In [1]: import numpy as np

In [2]: np.set_printoptions(precision=4, suppress=True, linewidth=200, sign=" ")

In [3]: def tidy(a):
   ...:     return np.round(a, 4) + 0
   ...: 

In [4]: out = np.array([[3, 5], [4, 3], [5, 2], [0, 3]])

In [5]: Z = np.array([[-1, -3, -1, -2], [-3, 1, 1, 3]])

In [6]: A = out @ Z

In [7]: A
Out[7]: 
array([[-18,  -4,   2,   9],
       [-13,  -9,  -1,   1],
       [-11, -13,  -3,  -4],
       [ -9,   3,   3,   9]])

In [8]: np.linalg.matrix_power(A, 3)
Out[8]: 
array([[-5373, -2209,   191,  1773],
       [-7153, -2949,   251,  2353],
       [-8936, -3688,   312,  2936],
       [   -9,     3,     3,     9]])

In [9]: np.allclose(A, A.T)
Out[9]: False

In [10]: tidy(np.sort(np.abs(np.linalg.eigvals(A))))
Out[10]: array([  0.,   0.,   1.,  20.])

In [11]: A.inv()
AttributeError: 'numpy.ndarray' object has no attribute 'inv'


In [12]: np.allclose(A[:-1].T @ np.linalg.lstsq(A[:-1].T, A[-1])[0], A[-1])
Out[12]: True

In [13]: tidy(np.trace(np.linalg.pinv(A) @ A))
Out[13]: np.float64(2.0)

In [14]: np.unique(A.round(6), axis=0).shape
Out[14]: (4, 4)

In [15]: left, s, vt = np.linalg.svd(A)

In [16]: vecs = vt[:(s > 1e-8).sum()]

In [17]: rng = np.random.default_rng(870646)

In [18]: x = A[0] + -3 * A[2] + rng.integers(2) * np.eye(4)[1]

In [19]: x
Out[19]: array([ 15.,  36.,  11.,  21.])

In [20]: np.linalg.matrix_rank(np.vstack([A, x]))
Out[20]: np.int64(3)
